In [1]: import numpy as np

In [2]: np.set_printoptions(precision=1, suppress=True, linewidth=100, legacy="1.25")

In [3]: def tidy(a):
   ...:     return np.round(a, 1) + 0
   ...: 

In [4]: J = np.load("mat.npy")

In [5]: J
Out[5]: 
array([[2., 0., 0., 0., 0.],
       [0., 1., 4., 3., 3.],
       [0., 3., 1., 4., 4.],
       [0., 5., 3., 2., 3.],
       [0., 2., 3., 0., 2.]])

In [6]: U, sig, Vt = np.linalg.svd(J, full_matrices=False)

In [7]: np.allclose(U * sig @ Vt, J)
Out[7]: True

In [8]: ang = np.radians(120)

In [9]: Rm = np.eye(5)

In [10]: Rm[1, 1] = Rm[2, 2] = np.cos(ang)

In [11]: Rm[1, 2], Rm[2, 1] = -np.sin(ang), np.sin(ang)

In [12]: tidy(Rm)
Out[12]: 
array([[ 1. ,  0. ,  0. ,  0. ,  0. ],
       [ 0. , -0.5, -0.9,  0. ,  0. ],
       [ 0. ,  0.9, -0.5,  0. ,  0. ],
       [ 0. ,  0. ,  0. ,  1. ,  0. ],
       [ 0. ,  0. ,  0. ,  0. ,  1. ]])

In [13]: other = J @ Rm.T

In [14]: np.allclose(np.linalg.norm(J, axis=1), np.linalg.norm(other, axis=1))
Out[14]: True

In [15]: tidy(np.linalg.det(Rm)), tidy(np.trace(Rm))
Out[15]: (1.0, 2.0)

In [16]: np.allclose(J @ J.T, other @ other.T)
Out[16]: True

In [17]: tidy(np.linalg.svd(J, compute_uv=False)), tidy(np.linalg.svd(other, compute_uv=False))
Out[17]: (array([11. ,  3.2,  2.9,  2. ,  0.7]), array([11. ,  3.2,  2.9,  2. ,  0.7]))

In [18]: rng = np.random.default_rng(60)

In [19]: lab = rng.permutation(5)

In [20]: lab
Out[20]: array([3, 0, 4, 2, 1])

In [21]: other = J[lab][:, lab]

In [22]: np.allclose(other, J)
Out[22]: False

In [23]: x0 = np.array([1, 5, 5, 7, 1])

In [24]: y = J @ x0

In [25]: y
Out[25]: array([ 2., 49., 52., 57., 27.])

In [26]: tidy(np.linalg.solve(J, 2 * y))
Out[26]: array([ 2., 10., 10., 14.,  2.])

In [27]: tidy(np.linalg.solve(J, J[:, 4]))
Out[27]: array([0., 0., 0., 0., 1.])

In [28]: tidy(np.linalg.solve(J.T, J[4]))
Out[28]: array([0., 0., 0., 0., 1.])

In [29]: tidy(np.linalg.solve(J, y))
Out[29]: array([1., 5., 5., 7., 1.])

In [30]: E, _ = np.linalg.qr(np.array([[0.1, -0.7, 0.1, 0.0, 0.3, 0.2, 0.9, 0.0],
    ...:     [-0.5, -1.7, -2.1, 0.7, 0.4, -1.3, -0.5, 0.5],
    ...:     [-0.5, 1.4, -0.3, 0.4, -1.5, 2.2, 0.5, -0.5],
    ...:     [1.0, 0.2, 0.2, 2.5, -0.4, -0.4, -3.0, 0.8],
    ...:     [0.1, -0.4, -1.2, -2.1, -0.9, 0.6, 1.3, -0.9],
    ...:     [0.9, 0.3, -0.5, -0.7, -0.3, 0.2, 0.7, -0.2],
    ...:     [-0.7, 1.4, -1.2, 0.0, 0.0, -1.4, -1.7, 1.7],
    ...:     [1.3, 0.7, -0.3, -0.2, 0.0, 0.0, -0.5, 0.7]]))

In [31]: tidy(E)
Out[31]: 
array([[ 0. , -0.3,  0.1,  0. ,  0. ,  0.4,  0.2, -0.9],
       [ 0.2, -0.6, -0.6, -0.4,  0. ,  0.2,  0. ,  0.2],
       [ 0.2,  0.5, -0.2, -0.2, -0.6,  0.5,  0. ,  0. ],
       [-0.5,  0. ,  0. , -0.7, -0.3, -0.4,  0. , -0.2],
       [ 0. , -0.1, -0.4,  0.6, -0.5, -0.4, -0.2, -0.2],
       [-0.4,  0.1, -0.3,  0.2,  0. ,  0.1,  0.8,  0.2],
       [ 0.3,  0.5, -0.5, -0.1,  0.5, -0.3,  0.1, -0.3],
       [-0.6,  0.2, -0.3,  0.1,  0.3,  0.4, -0.5,  0. ]])

In [32]: W = np.array([[-1, 1], [0, -1], [0, -1], [2, -2], [2, 0], [1, 2], [0, -1], [1, 0]])

In [33]: coef = np.array([1, 1])

In [34]: H = np.maximum(E @ W + coef, 0)

In [35]: np.linalg.matrix_rank(H)
Out[35]: 2

In [36]: W2 = np.array([[1, -1], [0, -1]])

In [37]: W @ W2
Out[37]: 
array([[-1,  0],
       [ 0,  1],
       [ 0,  1],
       [ 2,  0],
       [ 2, -2],
       [ 1, -3],
       [ 0,  1],
       [ 1, -1]])

In [38]: (H @ W2).round(6).argmax(axis=1)
Out[38]: array([0, 0, 0, 0, 0, 0, 0, 0])

In [39]: tidy(H @ W2)
Out[39]: 
array([[ 0.6, -2.2],
       [ 0.5, -4.2],
       [ 0. , -2.1],
       [ 0. , -1.1],
       [ 0.6, -0.6],
       [ 2.1, -2.1],
       [ 0.8, -1.6],
       [ 2.7, -4.3]])
